% python3 -q
>>> import numpy as np
>>> from numpy import linalg as LA
>>> np.set_printoptions(suppress=True, linewidth=120)
>>> def rd(a):
...     return np.round(a, 3) + 0
... 
>>> W0 = np.load("data.npy")
>>> W0
array([[-1, -2,  0,  0,  0,  0],
       [-3, -1,  0,  0,  0,  0],
       [ 2,  3,  0,  0,  0,  0],
       [ 0,  0, -1, -2,  0,  0],
       [ 0,  0, -3, -1,  0,  0],
       [ 0,  0,  2,  3,  0,  0],
       [ 0,  0,  0,  0, -1, -2],
       [ 0,  0,  0,  0, -3, -1],
       [ 0,  0,  0,  0,  2,  3]])
>>> M2 = W0 / np.sqrt((W0 ** 2).mean(axis=1, keepdims=True))
>>> rd(W0 - W0.mean(axis=1, keepdims=True))
array([[-0.5  , -1.5  ,  0.5  ,  0.5  ,  0.5  ,  0.5  ],
       [-2.333, -0.333,  0.667,  0.667,  0.667,  0.667],
       [ 1.167,  2.167, -0.833, -0.833, -0.833, -0.833],
       [ 0.5  ,  0.5  , -0.5  , -1.5  ,  0.5  ,  0.5  ],
       [ 0.667,  0.667, -2.333, -0.333,  0.667,  0.667],
       [-0.833, -0.833,  1.167,  2.167, -0.833, -0.833],
       [ 0.5  ,  0.5  ,  0.5  ,  0.5  , -0.5  , -1.5  ],
       [ 0.667,  0.667,  0.667,  0.667, -2.333, -0.333],
       [-0.833, -0.833, -0.833, -0.833,  1.167,  2.167]])
>>> rd(M2[6])
array([ 0.   ,  0.   ,  0.   ,  0.   , -1.095, -2.191])
>>> LA.matrix_rank(M2) == LA.matrix_rank(W0)
np.True_
>>> LA.matrix_rank(W0 - W0.mean(axis=1, keepdims=True))
np.int64(5)
>>> proj = W0 @ LA.solve(W0.T @ W0, W0.T)
>>> LA.matrix_rank(np.eye(9) - proj)
np.int64(3)
>>> rd(LA.eigvalsh(proj))
array([0., 0., 0., 1., 1., 1., 1., 1., 1.])
>>> np.allclose(proj @ proj, proj)
True
>>> arr = np.load("case9.npy")
>>> arr
array([[ 0.,  0., -1.,  0.,  0.],
       [ 0.,  0.,  0., -1., -1.],
       [-1.,  0.,  0.,  0.,  0.],
       [ 0., -1.,  0.,  0., -1.],
       [ 0., -1.,  0., -1.,  0.]])
>>> LA.norm(arr, axis=1).argmax()
np.int64(1)
>>> rd(LA.norm(arr, 2))
np.float64(2.0)
>>> print(rd(LA.norm(arr, axis=1)))
[1.    1.414 1.    1.414 1.414]
>>> print(rd(LA.norm(arr[3], 1)), rd(LA.norm(arr[3], np.inf)))
2.0 1.0
>>> rd(LA.norm(arr, 1)), rd(LA.norm(arr, np.inf))
(np.float64(2.0), np.float64(2.0))
>>> rd(LA.norm(arr[3] - arr[0]))
np.float64(1.732)
>>> rng = np.random.default_rng(56)
>>> idx = rng.permutation(5)
>>> M2 = arr[:, idx] * rng.choice([-1, 1], 5)
>>> M2
array([[ 0.,  0., -0.,  0.,  1.],
       [ 0., -1.,  1.,  0., -0.],
       [-1.,  0., -0.,  0., -0.],
       [ 0., -1., -0., -1., -0.],
       [ 0.,  0.,  1., -1., -0.]])
>>> left, _, vt = LA.svd(arr.T @ M2)
>>> rd(left @ vt)
array([[ 1.,  0.,  0.,  0.,  0.],
       [ 0.,  0.,  0.,  1.,  0.],
       [ 0.,  0.,  0.,  0., -1.],
       [ 0.,  0., -1.,  0.,  0.],
       [ 0.,  1.,  0.,  0.,  0.]])
>>> rd(LA.lstsq(arr, M2)[0])
array([[ 1.,  0.,  0.,  0.,  0.],
       [ 0.,  0.,  0.,  1.,  0.],
       [ 0.,  0.,  0.,  0., -1.],
       [ 0.,  0., -1.,  0.,  0.],
       [ 0.,  1.,  0.,  0.,  0.]])
>>> idx
array([0, 4, 3, 1, 2])
